>>> import numpy as np
>>> from numpy import linalg as LA
>>> np.set_printoptions(suppress=True, linewidth=100)
>>> arr = np.array([[3, 5, 8], [-1, 8, -7], [-2, 3, -9], [8, -4, -9]])
>>> arr[-1] = arr[0] + 2 * arr[1]
>>> arr
array([[ 3,  5,  8],
       [-1,  8, -7],
       [-2,  3, -9],
       [ 1, 21, -6]])
>>> Y = np.c_[arr[:, :2] @ np.array([[0, 3], [0, 3]]), np.array([-1, -1, 0, -2])]
>>> Y
array([[ 0, 24, -1],
       [ 0, 21, -1],
       [ 0,  3,  0],
       [ 0, 66, -2]])
>>> np.round(LA.norm(Y - arr @ LA.lstsq(arr, Y)[0], axis=0), 2) + 0
array([0.  , 0.  , 0.41])
>>> np.round(LA.lstsq(arr, Y[:, 0])[0], 2)
array([0., 0., 0.])
>>> np.round(LA.norm(LA.qr(arr)[0].T @ Y, axis=0) ** 2 / ((Y ** 2).sum(axis=0) + 1e-12), 2)
array([0.  , 1.  , 0.97])
>>> A = np.load("layer15.npy")
>>> A
array([[-3,  0, -3,  3],
       [ 0,  2, -1, -3],
       [ 1,  1,  0,  3],
       [ 0, -2,  2,  2]])
>>> Y = A / np.sqrt((A ** 2).mean(axis=1, keepdims=True))
>>> Y[3].round(2)
array([ 0.  , -1.15,  1.15,  1.15])
>>> LA.matrix_rank(A - A.mean(axis=1, keepdims=True))
np.int64(3)
>>> A - A.mean(axis=1, keepdims=True)
array([[-2.25,  0.75, -2.25,  3.75],
       [ 0.5 ,  2.5 , -0.5 , -2.5 ],
       [-0.25, -0.25, -1.25,  1.75],
       [-0.5 , -2.5 ,  1.5 ,  1.5 ]])
>>> LA.matrix_rank(Y) == LA.matrix_rank(A)
np.True_
>>> F = np.load("run9.npy")
>>> F.round(2)
array([[-0.37,  0.59, -0.56, -0.45],
       [-0.17, -0.8 , -0.45, -0.35],
       [ 0.87,  0.09, -0.1 , -0.48],
       [ 0.29,  0.03, -0.69,  0.67]])
>>> G = F.T @ F
>>> LA.matrix_rank(G)
np.int64(4)
>>> round(float(np.trace(G)), 2), np.round((F ** 2).sum(), 2)
(4.0, np.float64(4.0))
>>> rng = np.random.default_rng(946)
>>> z = rng.permutation(4)
>>> z
array([2, 1, 0, 3])
>>> Y = A[z][:, z]
>>> np.allclose(Y, A)
False
>>> np.trace(Y)
np.int64(1)
>>> np.round(LA.norm(F, axis=0), 2)
array([1., 1., 1., 1.])
>>> np.round(F[2] @ F[1], 2)
np.float64(-0.0)
>>> round(float(LA.norm(F[2], 1)), 2), np.round(LA.norm(F[2], np.inf), 2)
(1.54, np.float64(0.87))
>>> round(float(LA.norm(F[2] - F[1])), 2)
1.41
>>> np.round(LA.norm(F, axis=1), 2)
array([1., 1., 1., 1.])
>>> round(LA.norm(F, 1), 2), np.round(LA.norm(F, np.inf), 2)
(np.float64(1.95), np.float64(1.97))
>>> round(float(LA.norm(F, 2)), 2)
1.0
>>> x = np.array([0, 0, 0, 2])
>>> round(LA.norm(x), 2), np.round(LA.norm(F @ x), 2)
(np.float64(2.0), np.float64(2.0))
>>> round(LA.det(F), 2)
np.float64(-1.0)
>>> m1 = np.loadtxt("dump.csv", delimiter=",")
>>> m1
array([[1.  , 0.2 , 0.04],
       [0.2 , 1.  , 0.2 ],
       [0.04, 0.2 , 1.  ]])
>>> P = np.triu(np.array([[0, 1, 1], [0, 2, 2], [2, 2, 0]]), 1) + np.eye(3)
>>> Y = P @ m1 @ LA.inv(P)
>>> np.round(P @ m1 - m1 @ P, 2)
array([[ 0.24,  0.2 , -0.2 ],
       [ 0.08,  0.2 , -0.2 ],
       [ 0.  , -0.04, -0.44]])
>>> np.trace(Y), np.trace(m1)
(np.float64(3.0), np.float64(3.0))
>>> round(float(LA.det(Y)), 2)
0.92
